% ipython --no-banner

In [1]: import numpy as np

In [2]: np.set_printoptions(suppress=True, linewidth=100)

In [3]: def tidy(a):
   ...:     return np.round(a, 2) + 0
   ...: 

In [4]: F = np.load("mat.npy")

In [5]: print(F)
[[1 0 1 0 0 2 0]
 [0 1 0 1 0 0 2]
 [1 0 1 0 1 0 0]
 [0 1 0 1 0 1 0]
 [0 0 1 0 1 0 1]
 [2 0 0 1 0 1 0]
 [0 2 0 0 1 0 1]]

In [6]: try:
   ...:     np.linalg.cholesky(F)
   ...: except np.linalg.LinAlgError as e:
   ...:     print(repr(e))
   ...: 
LinAlgError('Matrix is not positive definite')

In [7]: print(np.all(np.linalg.eigvalsh(F) > 0))
False

In [8]: print([round(float(np.linalg.det(F[:i, :i])), 2) + 0 for i in range(1, 8)])
[1.0, 1.0, 0.0, 0.0, 0.0, 1.0, 9.0]

In [9]: m1 = np.loadtxt("run5.csv", delimiter=",")

In [10]: print(m1)
[[ -3.   0.  -4.  -1.  -9.]
 [  2.  -1.   0.   0.   6.]
 [ -1.  -4.  -5.   1.  -3.]
 [ -4.   5.  -5.  -4. -12.]
 [  3.  -3.   4.   2.   9.]
 [  3.   3.   5.   1.   9.]]

In [11]: # null space of dimension 1

In [12]: print(np.abs(np.diag(np.linalg.qr(m1)[1])) > 1e-9)
[ True  True  True  True False]

In [13]: print(np.linalg.lstsq(m1[:-1].T, m1[-1])[2])
4

In [14]: try:
    ...:     np.linalg.inv(m1)
    ...: except np.linalg.LinAlgError as e:
    ...:     print(repr(e))
    ...: 
LinAlgError('Last 2 dimensions of the array must be square')

In [15]: other = m1[0, 0] * m1[1:] - np.outer(m1[1:, 0], m1[0])

In [16]: print(other)
[[  0.   3.   8.   2.   0.]
 [  0.  12.  11.  -4.   0.]
 [  0. -15.  -1.   8.   0.]
 [  0.   9.   0.  -3.   0.]
 [  0.  -9.  -3.   0.   0.]]

In [17]: print(tidy(m1[:, 0] / m1[0, 0]))
[ 1.   -0.67  0.33  1.33 -1.   -1.  ]

In [18]: print(np.flatnonzero(~other.round(6).any(axis=1)))
[]

In [19]: K = np.loadtxt("out8.csv", delimiter=",")

In [20]: print(K)
[[4. 4. 8. 2. 7. 7.]
 [0. 3. 0. 0. 0. 1.]
 [3. 3. 3. 1. 3. 0.]
 [0. 0. 0. 0. 0. 0.]
 [2. 1. 3. 0. 3. 1.]
 [5. 3. 8. 2. 5. 5.]
 [0. 0. 0. 0. 0. 0.]
 [0. 0. 3. 2. 3. 2.]
 [2. 0. 2. 0. 1. 3.]
 [3. 6. 6. 2. 4. 3.]
 [0. 3. 0. 0. 0. 1.]
 [0. 3. 0. 0. 0. 1.]
 [2. 1. 3. 0. 3. 1.]]

In [21]: G = np.cov(K, rowvar=False)

In [22]: print(np.argwhere(np.triu(np.abs(np.corrcoef(K.T)) > 0.8, 1)))
[[0 2]
 [0 4]
 [2 3]
 [2 4]
 [2 5]
 [3 4]]

In [23]: print(G.shape)
(6, 6)

In [24]: print(tidy(np.corrcoef(K[:, 2], K[:, 1])[0, 1]))
0.48

In [25]: d = np.linalg.norm(K[:, None] - K[None], axis=-1)

In [26]: print(np.flatnonzero(d[5] < d.mean() / 2))
[5]

In [27]: print((d + 1e9 * np.eye(13)).round(6).argmin(axis=1))
[ 5 10  4  6 12  0  3  4  4  5  1  1  4]

In [28]: Ac = K - K.mean(axis=1)
---------------------------------------------------------------------------
ValueError                                Traceback (most recent call last)
Cell In[28], line 1
----> 1 Ac = K - K.mean(axis=1)

ValueError: operands could not be broadcast together with shapes (13,6) (13,) 

In [29]: Ac = K - K.mean(axis=0)

In [30]: Uu, sig, vt = np.linalg.svd(Ac, full_matrices=False)

In [31]: print(np.linalg.matrix_rank(Ac))
6

In [32]: print(tidy(vt[0] * np.sign(vt[0, np.abs(vt[0]).argmax()])))
[0.35 0.23 0.64 0.17 0.48 0.4 ]

In [33]: print(np.abs(Uu[:, 0]).argmax())
0

In [34]: print(tidy(sig))
[15.87  5.66  3.88  2.78  1.71  0.78]

In [35]: print(np.abs(vt[0]).argmax())
2

In [36]: Ac = K - K.mean(axis=0)

In [37]: evecs = np.linalg.svd(Ac)[2][:1]

In [38]: other = Ac - Ac @ evecs.T @ evecs

In [39]: print(tidy(np.linalg.norm(other) / np.linalg.norm(Ac)))
0.43

In [40]: print(tidy(other.std(axis=0)))
[0.7  1.52 0.35 0.51 0.6  0.97]

In [41]: data = np.load("arr.npy")

In [42]: print(data)
[[-1  0  1  2  3  4  5]
 [ 6  7  8  9 10 11 12]
 [13 14 15 16 17 18 19]
 [20 21 22 23 24 25 26]
 [27 28 29 30 31 32 33]]

In [43]: rk = np.linalg.matrix_rank(data)

In [44]: print(rk)
2

In [45]: null = np.linalg.svd(data)[2][rk:].T

In [46]: print([int(np.linalg.matrix_rank(np.delete(data, i, axis=0))) for i in range(5)])
[2, 2, 2, 2, 2]

In [47]: print(np.allclose(data @ null, 0))
True

In [48]: print(null.shape)
(7, 5)

In [49]: print([int(np.linalg.matrix_rank(data[:, :j + 1])) for j in range(7)])
[1, 2, 2, 2, 2, 2, 2]

In [50]: print(tidy(null @ null.T))
[[ 0.54 -0.36 -0.25 -0.14 -0.04  0.07  0.18]
 [-0.36  0.71 -0.21 -0.14 -0.07  0.    0.07]
 [-0.25 -0.21  0.82 -0.14 -0.11 -0.07 -0.04]
 [-0.14 -0.14 -0.14  0.86 -0.14 -0.14 -0.14]
 [-0.04 -0.07 -0.11 -0.14  0.82 -0.21 -0.25]
 [ 0.07  0.   -0.07 -0.14 -0.21  0.71 -0.36]
 [ 0.18  0.07 -0.04 -0.14 -0.25 -0.36  0.54]]

In [51]: print([int(np.linalg.matrix_rank(data[:i])) for i in range(1, len(data) + 1)])
[1, 2, 2, 2, 2]

In [52]: print(np.linalg.matrix_rank(data.T @ data), np.linalg.matrix_rank(data @ data.T))
2 2

In [53]: print(np.argsort(-np.linalg.norm(data, axis=0).round(6), kind="stable")[:3])
[6 5 4]

In [54]: print(np.linalg.cond(data) > 100)
True

In [55]: Uu, sig, vt = np.linalg.svd(data)

In [56]: print(np.argmax(sig[:-1] / (sig[1:] + 1e-6)) + 1)
2

In [57]: other = Uu[:, :2] @ np.diag(sig[:2]) @ vt[:2]

In [58]: print(tidy(np.linalg.norm(data - other, 2)), tidy(sig[2]))
0.0 0.0

In [59]: print(np.linalg.matrix_rank(other))
2

In [60]: print(tidy(np.linalg.norm(data - other) / np.linalg.norm(data)))
0.0

In [61]: A = np.load("case9.npy")

In [62]: print(A)
[[-2. -3.]
 [-3. -2.]]

In [63]: # symmetric, so the eigenvalues are real

In [64]: w, evecs = np.linalg.eigh(A)

In [65]: x0 = np.array([1, 5])

In [66]: print(tidy(x0 @ A @ x0 / (x0 @ x0)), w[0], tidy(w[-1]))
-3.15 -5.0 1.0

In [67]: print(x0 @ A @ x0)
-82.0

In [68]: print((np.sign(evecs[:, -1].round(6)) == np.sign(evecs[0, -1].round(6))).astype(int))
[1 0]

In [69]: print(np.abs(A).sum(axis=1).max(), np.abs(w).max())
5.0 5.0

In [70]: print(tidy(np.linalg.eigvalsh(A[1:, 1:])))
[-2.]

In [71]: x0 = np.array([1, 3])

In [72]: h = np.maximum(A @ x0, 0)

In [73]: print(np.maximum(A @ (3 * x0), 0))
[0. 0.]

In [74]: print(tidy(np.tanh(A @ x0)))
[-1. -1.]

In [75]: print(tidy(np.linalg.eigvalsh(A).min()))
-5.0

In [76]: print(tidy(np.linalg.norm(A[1], 1)), tidy(np.linalg.norm(A[1], np.inf)))
5.0 3.0

In [77]: print(tidy(np.linalg.norm(A, axis=0)))
[3.61 3.61]

In [78]: print(np.linalg.norm(A, axis=1).argmax())
0

In [79]: print(tidy(np.linalg.norm(A, 2)))
5.0

In [80]: print(tidy(np.linalg.norm(A, 1)), tidy(np.linalg.norm(A, np.inf)))
5.0 5.0

In [81]: T = np.stack([A, 5 * A, A[::-1]])

In [82]: print((T @ A.T).shape)
(3, 2, 2)

In [83]: print(tidy(np.linalg.norm(T, axis=(1, 2))))
[ 5.1 25.5  5.1]

In [84]: print(np.einsum("bij,cij->bc", T, T))
[[ 26. 130.  24.]
 [130. 650. 120.]
 [ 24. 120.  26.]]

In [85]: print(T.sum(axis=0))
[[-15. -20.]
 [-20. -15.]]

In [86]: print(T.shape)
(3, 2, 2)

In [87]: W0 = np.load("layer2.npy")

In [88]: print(W0)
[[ 0  2 -2 -3 -3 -3]
 [-3  0  0 -3  0 -3]
 [-2 -1 -1 -1 -3  3]
 [ 1  3 -1  1 -2  3]
 [ 3  2 -2  0 -3  0]]

In [89]: # rows and columns are dependent

In [90]: print(np.allclose(W0[:-1].T @ np.linalg.lstsq(W0[:-1].T, W0[-1])[0], W0[-1]))
True

In [91]: print(np.linalg.lstsq(W0[:-1].T, W0[-1])[2])
4

In [92]: print(np.unique(W0.round(6), axis=0).shape)
(5, 6)

In [93]: rk = np.linalg.matrix_rank(W0)

In [94]: print(rk)
4

In [95]: null = np.linalg.svd(W0)[2][rk:].T

In [96]: print([int(np.linalg.matrix_rank(W0[:, :j + 1])) for j in range(6)])
[1, 2, 3, 4, 4, 4]

In [97]: print(np.allclose(W0 @ null, 0))
True

In [98]: print(tidy(null @ null.T))
[[ 0.17  0.01  0.14 -0.31  0.08  0.14]
 [ 0.01  0.    0.04 -0.01 -0.02  0.  ]
 [ 0.14  0.04  0.79 -0.12 -0.36 -0.02]
 [-0.31 -0.01 -0.12  0.59 -0.23 -0.28]
 [ 0.08 -0.02 -0.36 -0.23  0.3   0.15]
 [ 0.14  0.   -0.02 -0.28  0.15  0.14]]

In [99]: other = W0 / np.sqrt((W0 ** 2).mean(axis=1, keepdims=True))

In [100]: print(np.linalg.matrix_rank(other) == np.linalg.matrix_rank(W0))
True

In [101]: print(tidy(W0 - W0.mean(axis=1, keepdims=True)))
[[ 1.5   3.5  -0.5  -1.5  -1.5  -1.5 ]
 [-1.5   1.5   1.5  -1.5   1.5  -1.5 ]
 [-1.17 -0.17 -0.17 -0.17 -2.17  3.83]
 [ 0.17  2.17 -1.83  0.17 -2.83  2.17]
 [ 3.    2.   -2.    0.   -3.    0.  ]]

In [102]: w, evecs = np.linalg.eig(A)

In [103]: print(tidy(np.sort(np.linalg.eigvals(A @ A))))
[ 1. 25.]

In [104]: print(tidy(A @ evecs[:, 0] - w[0] * evecs[:, 0]))
[0. 0.]

In [105]: print(tidy(np.prod(w)))
-5.0

In [106]: print(tidy(w))
[ 1. -5.]

In [107]: print(tidy(np.sort(np.linalg.eigvals(np.linalg.inv(A)))))
[-0.2  1. ]

In [108]: M = np.load("x.npy")

In [109]: print(M)
[[-2.  1.  0.  0.  0.  0.]
 [ 0. -2.  1.  0.  0.  0.]
 [ 0.  0. -2.  1.  0.  0.]
 [ 0.  0.  0. -2.  1.  0.]
 [ 0.  0.  0.  0. -2.  1.]
 [ 0.  0.  0.  0.  0. -2.]]

In [110]: x0 = np.array([-1, 5, 1, 2, -5, -1])

In [111]: print((M * x0).sum(axis=1))
[ 7. -9.  0. -9.  9.  2.]

In [112]: print(M @ np.eye(6)[4])
[ 0.  0.  0.  1. -2.  0.]

In [113]: print([int(np.linalg.matrix_rank(np.linalg.matrix_power(M, p))) for p in range(1, 7)])
[6, 6, 6, 6, 6, 6]

In [114]: print(tidy(np.sort(np.linalg.eigvals(M))))
[-2. -2. -2. -2. -2. -2.]

In [115]: rng = np.random.default_rng(734)

In [116]: other = M + rng.integers(-2, 3, (6, 5)) @ rng.integers(-2, 3, (5, 6))

In [117]: print(other)
[[-8.  3. -3. -1.  6. -1.]
 [ 2. -4.  4.  2. -3.  0.]
 [12.  5. -9. -5. -6.  4.]
 [-2.  2. -3. -8.  2.  2.]
 [ 2. -2.  5.  2. -6. -2.]
 [-2.  0.  1.  0.  1. -4.]]

In [118]: print(np.abs(other - M).sum(axis=1))
[19. 12. 40. 16. 18.  6.]

In [119]: print(np.linalg.matrix_rank(other - M, tol=1e-8))
5

In [120]: z = rng.permutation(6)

In [121]: print(z)
[1 0 5 2 4 3]

In [122]: other = M[z][:, z]

In [123]: print(np.trace(other))
-12.0

In [124]: print(tidy(np.sort(np.abs(np.linalg.eigvals(other)))))
[2. 2. 2. 2. 2. 2.]

In [125]: feats = np.array([[1.0, 0.9, 0.81, 0.73, 0.66, 0.59],
     ...:     [0.9, 1.0, 0.9, 0.81, 0.73, 0.66],
     ...:     [0.81, 0.9, 1.0, 0.9, 0.81, 0.73],
     ...:     [0.73, 0.81, 0.9, 1.0, 0.9, 0.81],
     ...:     [0.66, 0.73, 0.81, 0.9, 1.0, 0.9],
     ...:     [0.59, 0.66, 0.73, 0.81, 0.9, 1.0]])

In [126]: x0 = np.array([6, 6, 8, 3, 6, 8])

In [127]: y = K @ x0

In [128]: print(tidy(np.linalg.solve(K.T @ K, K.T @ y)))
[6. 6. 8. 3. 6. 8.]

In [129]: print(y)
[216.  26.  81.   0.  68. 188.   0.  64.  58. 156.  26.  26.  68.]

In [130]: try:
     ...:     np.linalg.solve(K, y)
     ...: except np.linalg.LinAlgError as e:
     ...:     print(e)
     ...: 
Last 2 dimensions of the array must be square

In [131]: y = y + 0.3 * rng.normal(size=13)

In [132]: print(tidy(y))
[216.42  25.94  80.89   0.    67.87 187.86  -0.19  63.71  57.76 155.98  25.97  25.62  68.06]

In [133]: beta, *_ = np.linalg.lstsq(K, y)

In [134]: print(tidy(beta))
[5.93 5.99 8.04 2.87 6.05 8.  ]

In [135]: print(tidy(K.T @ (y - K @ beta)))
[0. 0. 0. 0. 0. 0.]

In [136]: print(tidy(np.linalg.norm(y - K @ beta)))
0.7

In [137]: print([round(float(np.linalg.norm(np.linalg.solve(K.T @ K + lam * np.eye(6), K.T @ y))), 2) for lam in (0, 1, 10, 100)])
[15.64, 15.54, 15.19, 13.05]

In [138]: f = np.array([2, 6, 2, 2, 5, 1])

In [139]: other = feats + np.outer(f, np.eye(6)[5])

In [140]: print(other)
[[1.   0.9  0.81 0.73 0.66 2.59]
 [0.9  1.   0.9  0.81 0.73 6.66]
 [0.81 0.9  1.   0.9  0.81 2.73]
 [0.73 0.81 0.9  1.   0.9  2.81]
 [0.66 0.73 0.81 0.9  1.   5.9 ]
 [0.59 0.66 0.73 0.81 0.9  2.  ]]

In [141]: other = np.linalg.inv(feats)

In [142]: print(tidy(np.linalg.det(feats) * other))
[[0. 0. 0. 0. 0. 0.]
 [0. 0. 0. 0. 0. 0.]
 [0. 0. 0. 0. 0. 0.]
 [0. 0. 0. 0. 0. 0.]
 [0. 0. 0. 0. 0. 0.]
 [0. 0. 0. 0. 0. 0.]]

In [143]: print(tidy(np.linalg.det(feats) * np.linalg.det(other)))
1.0

In [144]: print(np.allclose(other, feats.T))
False

In [145]: print(tidy(feats @ other))
[[1. 0. 0. 0. 0. 0.]
 [0. 1. 0. 0. 0. 0.]
 [0. 0. 1. 0. 0. 0.]
 [0. 0. 0. 1. 0. 0.]
 [0. 0. 0. 0. 1. 0.]
 [0. 0. 0. 0. 0. 1.]]
